$ python -q
>>> import numpy as np
>>> np.set_printoptions(precision=3, suppress=True, linewidth=160)
>>> rd = lambda a: np.round(a, 3) + 0
>>> W0 = np.load("a.npy")
>>> print(W0)
[[ 1 -1  1 -1 -1  1 -1  1]
 [ 1  1  1  1  1  1  1  1]
 [ 1  1 -1 -1  1  1 -1 -1]
 [ 1  1 -1 -1 -1 -1  1  1]]
>>> U, sig, Vt = np.linalg.svd(W0, full_matrices=False)
>>> print(rd(Vt @ Vt.T))
[[1. 0. 0. 0.]
 [0. 1. 0. 0.]
 [0. 0. 1. 0.]
 [0. 0. 0. 1.]]
>>> print(rd(np.sqrt((sig ** 2).sum())), rd(np.linalg.norm(W0)))
5.657 5.657
>>> print(U.shape, sig.shape, Vt.shape)
(4, 4) (4,) (4, 8)
>>> t = np.radians(36)
>>> r_ = np.eye(8)
>>> r_[7, 7] = r_[3, 3] = np.cos(t)
>>> r_[7, 3], r_[3, 7] = -np.sin(t), np.sin(t)
>>> print(rd(r_))
[[ 1.     0.     0.     0.     0.     0.     0.     0.   ]
 [ 0.     1.     0.     0.     0.     0.     0.     0.   ]
 [ 0.     0.     1.     0.     0.     0.     0.     0.   ]
 [ 0.     0.     0.     0.809  0.     0.     0.     0.588]
 [ 0.     0.     0.     0.     1.     0.     0.     0.   ]
 [ 0.     0.     0.     0.     0.     1.     0.     0.   ]
 [ 0.     0.     0.     0.     0.     0.     1.     0.   ]
 [ 0.     0.     0.    -0.588  0.     0.     0.     0.809]]
>>> A2 = W0 @ r_.T
>>> print(rd(A2))
[[ 1.    -1.     1.    -0.221 -1.     1.    -1.     1.397]
 [ 1.     1.     1.     1.397  1.     1.     1.     0.221]
 [ 1.     1.    -1.    -1.397  1.     1.    -1.    -0.221]
 [ 1.     1.    -1.    -0.221 -1.    -1.     1.     1.397]]
>>> print(W0[3] @ W0[1])
0
>>> print(rd(np.linalg.norm(W0) ** 2 / np.linalg.norm(W0, 2) ** 2))
4.0
>>> print(rd(np.linalg.norm(W0, axis=0)))
[2. 2. 2. 2. 2. 2. 2. 2.]
>>> print(rd(np.linalg.norm(W0, "nuc")))
11.314
>>> print(rd(np.linalg.norm(W0, 2)))
2.828
>>> print(rd(np.linalg.norm(W0[3], 1)), rd(np.linalg.norm(W0[3], np.inf)))
8.0 1.0
>>> A2 = W0 / np.linalg.norm(W0, axis=1, keepdims=True)
>>> C2 = A2 @ A2.T
>>> print(rd(np.linalg.norm(A2, axis=1)))
[1. 1. 1. 1.]
>>> print(np.degrees(np.arccos(np.clip(C2[1, 3], -1, 1))))
90.0
>>> f, r1 = W0[3], W0[2]
>>> print(f @ r1)
0
>>> print(f @ f)
8
>>> p = (f @ r1) / (f @ f) * f
>>> print((r1 - p) @ f)
0.0
>>> print(np.outer(f, r1))
[[ 1  1 -1 -1  1  1 -1 -1]
 [ 1  1 -1 -1  1  1 -1 -1]
 [-1 -1  1  1 -1 -1  1  1]
 [-1 -1  1  1 -1 -1  1  1]
 [-1 -1  1  1 -1 -1  1  1]
 [-1 -1  1  1 -1 -1  1  1]
 [ 1  1 -1 -1  1  1 -1 -1]
 [ 1  1 -1 -1  1  1 -1 -1]]
>>> K = np.maximum(np.array([[-5],
...     [-2],
...     [1],
...     [-2],
...     [4],
...     [5],
...     [-4],
...     [-3],
...     [-4],
...     [3],
...     [-4],
...     [-4],
...     [4],
...     [1],
...     [-1],
...     [-3],
...     [-3],
...     [-2],
...     [5],
...     [-2],
...     [-1],
...     [-4]]) @ np.array([[1, 3, 1, 2, 0]]) + np.array([0, 0, -2, 2, -1]), 0)
>>> print(K)
[[ 0  0  0  0  0]
 [ 0  0  0  0  0]
 [ 1  3  0  4  0]
 [ 0  0  0  0  0]
 [ 4 12  2 10  0]
 [ 5 15  3 12  0]
 [ 0  0  0  0  0]
 [ 0  0  0  0  0]
 [ 0  0  0  0  0]
 [ 3  9  1  8  0]
 [ 0  0  0  0  0]
 [ 0  0  0  0  0]
 [ 4 12  2 10  0]
 [ 1  3  0  4  0]
 [ 0  0  0  0  0]
 [ 0  0  0  0  0]
 [ 0  0  0  0  0]
 [ 0  0  0  0  0]
 [ 5 15  3 12  0]
 [ 0  0  0  0  0]
 [ 0  0  0  0  0]
 [ 0  0  0  0  0]]
>>> rank = np.linalg.matrix_rank(K)
>>> print(rank)
3
>>> N = np.linalg.svd(K)[2][rank:].T
>>> print(rd(N @ N.T))
[[ 0.9 -0.3  0.   0.   0. ]
 [-0.3  0.1  0.   0.   0. ]
 [ 0.   0.   0.   0.   0. ]
 [ 0.   0.   0.   0.   0. ]
 [ 0.   0.   0.   0.   1. ]]
>>> print([int(np.linalg.matrix_rank(K[:, :j + 1])) for j in range(5)])
[1, 1, 2, 3, 3]
>>> print([int(np.linalg.matrix_rank(np.delete(K, i, axis=0))) for i in range(22)])
[3, 3, 3, 3, 3, 3, 3, 3, 3, 3, 3, 3, 3, 3, 3, 3, 3, 3, 3, 3, 3, 3]
>>> print(rd(np.trace(np.linalg.pinv(K) @ K)))
3.0
>>> print(rd(K @ np.linalg.pinv(K) @ K))
[[ 0.  0.  0.  0.  0.]
 [ 0.  0.  0.  0.  0.]
 [ 1.  3.  0.  4.  0.]
 [ 0.  0.  0.  0.  0.]
 [ 4. 12.  2. 10.  0.]
 [ 5. 15.  3. 12.  0.]
 [ 0.  0.  0.  0.  0.]
 [ 0.  0.  0.  0.  0.]
 [ 0.  0.  0.  0.  0.]
 [ 3.  9.  1.  8.  0.]
 [ 0.  0.  0.  0.  0.]
 [ 0.  0.  0.  0.  0.]
 [ 4. 12.  2. 10.  0.]
 [ 1.  3.  0.  4.  0.]
 [ 0.  0.  0.  0.  0.]
 [ 0.  0.  0.  0.  0.]
 [ 0.  0.  0.  0.  0.]
 [ 0.  0.  0.  0.  0.]
 [ 5. 15.  3. 12.  0.]
 [ 0.  0.  0.  0.  0.]
 [ 0.  0.  0.  0.  0.]
 [ 0.  0.  0.  0.  0.]]
